>>> import numpy as np
>>> np.set_printoptions(precision=3, suppress=True, linewidth=120, floatmode="fixed")
>>> arr = np.load("x.npy")
>>> arr
array([[-1,  0, -1,  1],
       [ 0, -1, -3,  2],
       [ 0, -3, -3,  4],
       [ 0, -4, -4,  3],
       [-2, -4, -2,  5],
       [-4, -5, -2,  3],
       [-3, -7, -2,  2],
       [-1, -9,  0,  2],
       [-1, -8, -1,  0],
       [-2, -7,  1, -1],
       [-4, -9, -1,  0],
       [-5, -9, -2,  0],
       [-4, -7, -1,  1],
       [-4, -5, -3,  2],
       [-2, -5, -5,  0],
       [-1, -6, -3, -1],
       [-3, -8, -3, -2],
       [-1, -9, -5, -1],
       [-2, -7, -5, -2],
       [-4, -8, -4, -1],
       [-2, -6, -3, -2],
       [-1, -5, -3,  0],
       [ 1, -3, -4,  2]])
>>> hat = arr @ np.linalg.solve(arr.T @ arr, arr.T)
>>> np.linalg.matrix_rank(np.eye(23) - hat)
np.int64(19)
>>> round(np.trace(hat), 3)
np.float64(4.0)
>>> np.allclose(hat @ hat, hat)
True
>>> np.round(np.linalg.eigvalsh(hat), 3) + 0
array([0.000, 0.000, 0.000, 0.000, 0.000, 0.000, 0.000, 0.000, 0.000, 0.000, 0.000, 0.000, 0.000, 0.000, 0.000, 0.000,
       0.000, 0.000, 0.000, 1.000, 1.000, 1.000, 1.000])
>>> gram = np.cov(arr, rowvar=False)
>>> np.median(arr, axis=0)
array([-2.000, -6.000, -3.000,  0.000])
>>> np.corrcoef(arr.T)
array([[ 1.000,  0.528, -0.211,  0.214],
       [ 0.528,  1.000, -0.138,  0.508],
       [-0.211, -0.138,  1.000,  0.155],
       [ 0.214,  0.508,  0.155,  1.000]])
>>> gram.shape
(4, 4)
>>> np.linalg.eigvalsh(gram)[::-1]
array([8.850, 3.383, 1.750, 1.503])
>>> np.polyfit(arr[:, 1], arr[:, 3], 1)
array([0.391, 3.035])
>>> round(np.corrcoef(arr[:, 1], arr[:, 3])[0, 1], 3)
np.float64(0.508)
>>> np.argsort(-arr.std(axis=0).round(6), kind="stable")
array([1, 3, 0, 2])
